$ python -q
>>> import numpy as np
>>> from numpy import linalg as LA
>>> np.set_printoptions(suppress=True, linewidth=200)
>>> rnd = lambda a: np.round(a, 1) + 0
>>> feats = np.load("arr.npy")
>>> feats
array([[-3, -3, -2,  3,  1,  1,  2,  0, -1],
       [-3, -3, -3, -2,  3,  1,  1,  2,  0],
       [-2, -3, -3, -3, -2,  3,  1,  1,  2],
       [ 3, -2, -3, -3, -3, -2,  3,  1,  1],
       [ 1,  3, -2, -3, -3, -3, -2,  3,  1],
       [ 1,  1,  3, -2, -3, -3, -3, -2,  3],
       [ 2,  1,  1,  3, -2, -3, -3, -3, -2],
       [ 0,  2,  1,  1,  3, -2, -3, -3, -3],
       [-1,  0,  2,  1,  1,  3, -2, -3, -3]])
>>> rnd(LA.norm(feats))
np.float64(20.8)
>>> feats.sum(axis=0)
array([-2, -4, -6, -5, -5, -5, -6, -4, -2])
>>> feats - feats[0]
array([[ 0,  0,  0,  0,  0,  0,  0,  0,  0],
       [ 0,  0, -1, -5,  2,  0, -1,  2,  1],
       [ 1,  0, -1, -6, -3,  2, -1,  1,  3],
       [ 6,  1, -1, -6, -4, -3,  1,  1,  2],
       [ 4,  6,  0, -6, -4, -4, -4,  3,  2],
       [ 4,  4,  5, -5, -4, -4, -5, -2,  4],
       [ 5,  4,  3,  0, -3, -4, -5, -3, -1],
       [ 3,  5,  3, -2,  2, -3, -5, -3, -2],
       [ 2,  3,  4, -2,  0,  2, -4, -3, -2]])
>>> LA.matrix_rank(feats)
np.int64(9)
>>> X = np.loadtxt("block1.csv", delimiter=",")
>>> X
array([[ 0., 62.,  0., 56.,  0., 20.],
       [ 0., 34.,  0., 32.,  0., 10.],
       [ 0., 38.,  0., 32.,  0.,  0.],
       [ 0., 28.,  0., 26.,  0.,  5.],
       [ 0., 28., 32., 14.,  0.,  0.],
       [ 0., 38.,  0., 32.,  0.,  0.],
       [ 0., 18., 27.,  8.,  0.,  0.],
       [ 0., 22., 37.,  8.,  0.,  0.],
       [ 0., 48.,  2., 38.,  0.,  0.],
       [ 0., 26.,  0., 26.,  0., 10.],
       [ 0., 52.,  0., 50.,  0., 25.],
       [ 0., 50.,  7., 38.,  0.,  0.],
       [ 0., 16., 42.,  2.,  0.,  0.],
       [ 0., 58.,  7., 44.,  0.,  0.],
       [ 0., 30.,  0., 26.,  0.,  0.],
       [ 0.,  0.,  2.,  2.,  0.,  0.]])
>>> r = LA.matrix_rank(X)
>>> r
np.int64(4)
>>> null = LA.svd(X)[2][r:].T
>>> np.allclose(X @ null, 0)
True
>>> null.shape
(6, 2)
>>> [int(LA.matrix_rank(np.delete(X, i, axis=0))) for i in range(16)]
[4, 4, 4, 4, 4, 4, 4, 4, 4, 4, 4, 4, 4, 4, 4, 4]
>>> [int(LA.matrix_rank(X[:, :j + 1])) for j in range(6)]
[0, 1, 2, 3, 3, 4]
>>> LA.matrix_rank(X.T @ X), LA.matrix_rank(X @ X.T)
(np.int64(4), np.int64(4))
>>> [int(LA.matrix_rank(X[:i])) for i in range(1, len(X) + 1)]
[1, 2, 3, 3, 4, 4, 4, 4, 4, 4, 4, 4, 4, 4, 4, 4]
>>> null @ null.T
array([[1., 0., 0., 0., 0., 0.],
       [0., 0., 0., 0., 0., 0.],
       [0., 0., 0., 0., 0., 0.],
       [0., 0., 0., 0., 0., 0.],
       [0., 0., 0., 0., 1., 0.],
       [0., 0., 0., 0., 0., 0.]])
